$ python3 -q
>>> import numpy as np
>>> import numpy.linalg as la
>>> np.set_printoptions(precision=2, suppress=True, linewidth=140)
>>> rd = lambda a: np.round(a, 2) + 0
>>> u = np.array([-5, -4, 4])
>>> E = u[np.abs(np.subtract.outer(np.arange(3), np.arange(3)))]
>>> E
array([[-5, -4,  4],
       [-4, -5, -4],
       [ 4, -4, -5]])
>>> # equal to its transpose
>>> np.einsum("ij,ji->", E, E)
np.int64(171)
>>> np.poly(E)
array([   1.,   15.,   27., -243.])
>>> np.einsum("ii->", E)
np.int64(-15)
>>> cov = E.T @ E
>>> rd(la.svd(E, compute_uv=False) ** 2)
array([81., 81.,  9.])
>>> np.allclose(cov, cov.T)
True
>>> np.diag(cov)
array([57, 57, 57])
>>> rd(la.eigvalsh(cov)[::-1])
array([81., 81.,  9.])
>>> W0 = np.load("mat.npy")
>>> W0
array([[ 1,  0,  0,  0],
       [ 2,  1,  0,  0],
       [ 0,  0,  1,  0],
       [ 3,  0, -5,  1]])
>>> # triangular: eigenvalues sit on the diagonal
>>> W1 = np.array([[-3, 3, 1, -3], [-3, -3, -1, 1], [-3, -3, -3, -2], [-1, -2, -3, -3]])
>>> coef = np.array([1, 1, 3, 0])
>>> H = np.maximum(W0 @ W1 + coef, 0)
>>> H
array([[ 0,  4,  4,  0],
       [ 0,  4,  4,  0],
       [ 0,  0,  0,  0],
       [ 6, 23, 18,  0]])
>>> (H > 0).astype(int)
array([[0, 1, 1, 0],
       [0, 1, 1, 0],
       [0, 0, 0, 0],
       [1, 1, 1, 0]])
>>> (H > 0).mean(axis=0)
array([0.25, 0.75, 0.75, 0.  ])
>>> cent = np.array([[2, -3, -1], [1, 1, 1], [-3, -1, 0], [-1, 2, 1]])
>>> W1 @ cent
array([[-3,  5,  3],
       [-7,  9,  1],
       [ 2,  5, -2],
       [ 8, -2, -4]])
>>> H @ cent
array([[ -8,   0,   4],
       [ -8,   0,   4],
       [  0,   0,   0],
       [-19, -13,  17]])
>>> left, sv, vt = la.svd(H, full_matrices=False)
>>> rd(left.T @ left)
array([[1., 0., 0., 0.],
       [0., 1., 0., 0.],
       [0., 0., 1., 0.],
       [0., 0., 0., 1.]])
>>> np.abs(left[:, 0]).round(6).argmax()
np.int64(3)
>>> rd(left.T @ H @ vt.T)
array([[30.82,  0.  ,  0.  ,  0.  ],
       [ 0.  ,  1.81,  0.  ,  0.  ],
       [ 0.  ,  0.  ,  0.  ,  0.  ],
       [ 0.  ,  0.  ,  0.  ,  0.  ]])
>>> W0.reshape(2, -1)
array([[ 1,  0,  0,  0,  2,  1,  0,  0],
       [ 0,  0,  1,  0,  3,  0, -5,  1]])
>>> W0.ravel(order="F")
array([ 1,  2,  0,  3,  0,  1,  0,  0,  0,  0,  1, -5,  0,  0,  0,  1])
>>> blk = W0.reshape(4, 2, -1)
>>> np.swapaxes(blk, 1, 2)[3]
array([[ 3, -5],
       [ 0,  1]])
>>> blk.shape
(4, 2, 2)
>>> x0 = np.array([2, 3, -2, 3])
>>> np.einsum("ij,j->i", W0, x0)
array([ 2,  7, -2, 19])
>>> W0 @ (2 * x0)
array([ 4, 14, -4, 38])
>>> W0 @ x0
array([ 2,  7, -2, 19])
>>> la.norm(W0 @ x0) <= la.norm(W0, 2) * la.norm(x0) + 1e-9
np.True_
>>> W0 * x0
array([[ 2,  0,  0,  0],
       [ 4,  3,  0,  0],
       [ 0,  0, -2,  0],
       [ 6,  0, 10,  3]])
>>> Q, vecs = la.qr(W0[:, :3])[0], la.qr(W0[:, 3:])[0]
>>> sv = la.svd(Q.T @ vecs, compute_uv=False)
>>> rd(la.norm(Q @ Q.T - vecs @ vecs.T, 2))
np.float64(1.0)
>>> A = np.loadtxt("test1.csv", delimiter=",")
>>> rd(A)
array([[ 0.65,  0.09, -0.47],
       [ 0.09,  0.01, -0.07],
       [-0.47, -0.07,  0.33]])
>>> # applying it twice changes nothing
>>> x0 = np.array([-1, 1, -2])
>>> rd(A @ A @ x0)
array([ 0.37,  0.05, -0.27])
>>> rd(np.eye(3) - A)
array([[ 0.35, -0.09,  0.47],
       [-0.09,  0.99,  0.07],
       [ 0.47,  0.07,  0.67]])
>>> M = np.loadtxt("m.csv", delimiter=",")
>>> M
array([[3., 0., 0., 0.],
       [2., 0., 0., 0.],
       [0., 2., 0., 0.],
       [1., 3., 2., 3.]])
>>> # triangular
>>> ev, vecs = la.eig(W0)
>>> rd(np.sort(la.eigvals(W0 @ W0)))
array([1., 1., 1., 1.])
>>> ev
array([1., 1., 1., 1.])
>>> left, sv, vt = la.svd(M, full_matrices=False)
>>> np.abs(left[:, 0]).round(6).argmax()
np.int64(3)
>>> rd(left.T @ M @ vt.T)
array([[5.07, 0.  , 0.  , 0.  ],
       [0.  , 3.49, 0.  , 0.  ],
       [0.  , 0.  , 1.47, 0.  ],
       [0.  , 0.  , 0.  , 0.  ]])
>>> rd(vt @ vt.T)
array([[1., 0., 0., 0.],
       [0., 1., 0., 0.],
       [0., 0., 1., 0.],
       [0., 0., 0., 1.]])
>>> left.shape, sv.shape, vt.shape
((4, 4), (4,), (4, 4))
>>> rd(np.abs(vt[0]))
array([0.37, 0.65, 0.37, 0.55])
>>> rd(np.sqrt((sv ** 2).sum())), rd(la.norm(M))
(np.float64(6.32), np.float64(6.32))
>>> rd(sv)
array([5.07, 3.49, 1.47, 0.  ])
>>> (sv > 1e-8).sum()
np.int64(3)
>>> rk = la.matrix_rank(M)
>>> rk
np.int64(3)
>>> ns = la.svd(M)[2][rk:].T
>>> la.matrix_rank(M.T @ M), la.matrix_rank(M @ M.T)
(np.int64(3), np.int64(3))
>>> rd(ns[:, 0] / ns[np.abs(ns[:, 0]).round(6).argmax(), 0])
array([ 0.  ,  0.  ,  1.  , -0.67])
>>> [int(la.matrix_rank(M[:i])) for i in range(1, len(M) + 1)]
[1, 1, 2, 3]
>>> [int(la.matrix_rank(np.delete(M, i, axis=0))) for i in range(4)]
[3, 3, 2, 2]
>>> rd(M @ ns)
array([[0.],
       [0.],
       [0.],
       [0.]])
>>> [int(la.matrix_rank(la.matrix_power(M, p))) for p in range(1, 5)]
[3, 2, 2, 2]
>>> m1 = np.load("x.npy")
>>> rd(m1)
array([[ 0.29,  1.27,  1.49],
       [-2.43, -0.39, -3.78],
       [ 3.62,  0.02, -2.51],
       [ 0.29,  4.23, -0.13]])
>>> other = la.inv(E)
>>> rd(la.cond(E))
np.float64(3.0)
>>> rd(la.inv(other))
array([[-5., -4.,  4.],
       [-4., -5., -4.],
       [ 4., -4., -5.]])
>>> rd(la.slogdet(E)[0])
np.float64(1.0)
>>> rd(la.det(E) * other)
array([[  9., -36.,  36.],
       [-36.,   9., -36.],
       [ 36., -36.,   9.]])
>>> (np.abs(other) > 1e-9).astype(int)
array([[1, 1, 1],
       [1, 1, 1],
       [1, 1, 1]])
>>> E @ other
array([[1., 0., 0.],
       [0., 1., 0.],
       [0., 0., 1.]])
>>> rd(la.det(E) * la.det(other))
np.float64(1.0)
>>> np.allclose(other, E.T)
False
>>> X = np.load("layer17.npy")
>>> X
array([[ 2,  1, -1,  0],
       [ 6,  3, -3,  0],
       [-2, -1,  1,  0]])
>>> # null space of dimension 3
>>> rng = np.random.default_rng(9445)
>>> other = M + rng.integers(-2, 3, (4, 3)) @ rng.integers(-2, 3, (3, 4))
>>> other
array([[ 1., -2.,  0.,  2.],
       [ 0., -4., -2., -2.],
       [ 2.,  0.,  2.,  5.],
       [-1.,  5.,  4.,  8.]])
>>> la.matrix_rank(other - M, tol=1e-8)
np.int64(3)
>>> np.abs(other - M).sum(axis=1)
array([ 6., 10., 11., 11.])
>>> rd(la.svd(other - M, compute_uv=False))
array([8.34, 5.44, 3.87, 0.  ])
>>> other - M
array([[-2., -2.,  0.,  2.],
       [-2., -4., -2., -2.],
       [ 2., -2.,  2.,  5.],
       [-2.,  2.,  2.,  5.]])
>>> other = np.array([[4, 0, -2], [3, -1, 1], [-2, 4, 1], [-4, 3, -4]])
>>> np.einsum("ij->j", X)
array([ 6,  3, -3,  0])
>>> la.matrix_rank(X @ other)
np.int64(1)
>>> np.einsum("ik,kj->ji", X, other)
array([[ 13,  39, -13],
       [ -5, -15,   5],
       [ -4, -12,   4]])
>>> np.vstack([X, other.T]).shape
(6, 4)
